% python3 -q
>>> import numpy as np
>>> from numpy import linalg as LA
>>> np.set_printoptions(precision=1, suppress=True, linewidth=100)
>>> M2 = np.array([[1, -3], [-1, 0], [1, -3]])
>>> W2 = np.array([[3, 0, 2, -2], [1, -2, 2, -3]])
>>> F = M2 @ W2
>>> F
array([[ 0,  6, -4,  7],
       [-3,  0, -2,  2],
       [ 0,  6, -4,  7]])
>>> left, sv, Vh = LA.svd(F)
>>> np.argmax(sv[:-1] / (sv[1:] + 1e-6)) + 1
np.int64(2)
>>> sv.round(1) + 0
array([14.4,  3.5,  0. ])
>>> M2 = left[:, :2] @ np.diag(sv[:2]) @ Vh[:2]
>>> round(np.abs(F - M2).max(), 1)
np.float64(0.0)
>>> round(LA.norm(F - M2, 2), 1), np.round(sv[2], 1)
(np.float64(0.0), np.float64(0.0))
>>> print(LA.matrix_rank(F, rtol=0.05))
2
>>> print(round(LA.norm(F - M2) / LA.norm(F), 1))
0.0
>>> W0 = np.load("w.npy")
>>> W0
array([[ 0.3, -0.9,  0.8],
       [-1. ,  1. , -0.6],
       [ 0.5, -0.1, -0.2],
       [-0.2, -0.4,  0.5],
       [ 0.6, -0.9,  0.8],
       [ 1. , -0.9,  0.3],
       [ 0.9, -1. ,  0.8],
       [ 1. , -1. ,  0.5],
       [-0.8,  0.4,  0.2],
       [-0.5,  0.2,  0.1],
       [ 1. , -1. ,  0.7],
       [-0.7,  0.7, -0.3],
       [ 1. , -1. ,  0.8],
       [ 0.9, -0.8,  0.1]])
>>> M2 = np.c_[W0[:, :1] @ np.array([[2]]), np.array([2, 1, 2, 2, 2, 2, 0, 0, 1, 0, 0, 1, 1, 2])]
>>> M2
array([[ 0.6,  2. ],
       [-2. ,  1. ],
       [ 1. ,  2. ],
       [-0.4,  2. ],
       [ 1.2,  2. ],
       [ 2. ,  2. ],
       [ 1.8,  0. ],
       [ 2. ,  0. ],
       [-1.6,  1. ],
       [-1. ,  0. ],
       [ 2. ,  0. ],
       [-1.4,  1. ],
       [ 2. ,  1. ],
       [ 1.8,  2. ]])
>>> LA.matrix_rank(M2)
np.int64(2)
>>> np.round(LA.lstsq(W0, M2[:, 0])[0], 1) + 0
array([2., 0., 0.])
>>> print(LA.norm(LA.qr(W0)[0].T @ M2, axis=0) ** 2 / ((M2 ** 2).sum(axis=0) + 1e-12))
[1.  0.3]
>>> np.round(LA.norm(M2 - W0 @ LA.lstsq(W0, M2)[0], axis=0), 1) + 0
array([0. , 4.3])
